$ ipython --no-banner

In [1]: import numpy as np

In [2]: np.set_printoptions(precision=2, suppress=True, linewidth=140, legacy="1.25")

In [3]: def rnd(a):
   ...:     return np.round(a, 2) + 0
   ...: 

In [4]: A = np.load("dump.npy")

In [5]: A
Out[5]: 
array([[5., 4., 4., 4., 4., 4., 0., 0., 0., 4., 0., 0., 0., 4.],
       [4., 5., 4., 4., 4., 4., 0., 0., 0., 4., 0., 0., 0., 4.],
       [4., 4., 5., 4., 4., 4., 0., 0., 0., 4., 0., 0., 0., 4.],
       [4., 4., 4., 5., 4., 4., 0., 0., 0., 4., 0., 0., 0., 4.],
       [4., 4., 4., 4., 5., 4., 0., 0., 0., 4., 0., 0., 0., 4.],
       [4., 4., 4., 4., 4., 5., 0., 0., 0., 4., 0., 0., 0., 4.],
       [0., 0., 0., 0., 0., 0., 5., 4., 4., 0., 4., 4., 4., 0.],
       [0., 0., 0., 0., 0., 0., 4., 5., 4., 0., 4., 4., 4., 0.],
       [0., 0., 0., 0., 0., 0., 4., 4., 5., 0., 4., 4., 4., 0.],
       [4., 4., 4., 4., 4., 4., 0., 0., 0., 5., 0., 0., 0., 4.],
       [0., 0., 0., 0., 0., 0., 4., 4., 4., 0., 5., 4., 4., 0.],
       [0., 0., 0., 0., 0., 0., 4., 4., 4., 0., 4., 5., 4., 0.],
       [0., 0., 0., 0., 0., 0., 4., 4., 4., 0., 4., 4., 5., 0.],
       [4., 4., 4., 4., 4., 4., 0., 0., 0., 4., 0., 0., 0., 5.]])

In [6]: # equal to its transpose

In [7]: round(np.log10(np.linalg.cond(A)))
Out[7]: 2

In [8]: np.linalg.matrix_rank(A, rtol=0.1)
Out[8]: 2

In [9]: np.linalg.cond(A) > 100
Out[9]: False

In [10]: rng = np.random.default_rng(91)

In [11]: z = rng.permutation(14)

In [12]: other = A[:, z] * rng.choice([-1, 1], 14)

In [13]: other
Out[13]: 
array([[-4., -4., -5.,  4., -4., -4., -0.,  4.,  0.,  0., -4., -0., -0.,  0.],
       [-4., -4., -4.,  4., -4., -4., -0.,  4.,  0.,  0., -5., -0., -0.,  0.],
       [-4., -4., -4.,  4., -5., -4., -0.,  4.,  0.,  0., -4., -0., -0.,  0.],
       [-4., -5., -4.,  4., -4., -4., -0.,  4.,  0.,  0., -4., -0., -0.,  0.],
       [-4., -4., -4.,  5., -4., -4., -0.,  4.,  0.,  0., -4., -0., -0.,  0.],
       [-4., -4., -4.,  4., -4., -5., -0.,  4.,  0.,  0., -4., -0., -0.,  0.],
       [-0., -0., -0.,  0., -0., -0., -4.,  0.,  5.,  4., -0., -4., -4.,  4.],
       [-0., -0., -0.,  0., -0., -0., -4.,  0.,  4.,  4., -0., -4., -4.,  5.],
       [-0., -0., -0.,  0., -0., -0., -4.,  0.,  4.,  5., -0., -4., -4.,  4.],
       [-4., -4., -4.,  4., -4., -4., -0.,  5.,  0.,  0., -4., -0., -0.,  0.],
       [-0., -0., -0.,  0., -0., -0., -4.,  0.,  4.,  4., -0., -4., -5.,  4.],
       [-0., -0., -0.,  0., -0., -0., -5.,  0.,  4.,  4., -0., -4., -4.,  4.],
       [-0., -0., -0.,  0., -0., -0., -4.,  0.,  4.,  4., -0., -5., -4.,  4.],
       [-5., -4., -4.,  4., -4., -4., -0.,  4.,  0.,  0., -4., -0., -0.,  0.]])

In [14]: Uu, _, vt = np.linalg.svd(A.T @ other)

In [15]: z
Out[15]: array([13,  3,  0,  4,  2,  5, 11,  9,  6,  8,  1, 12, 10,  7])
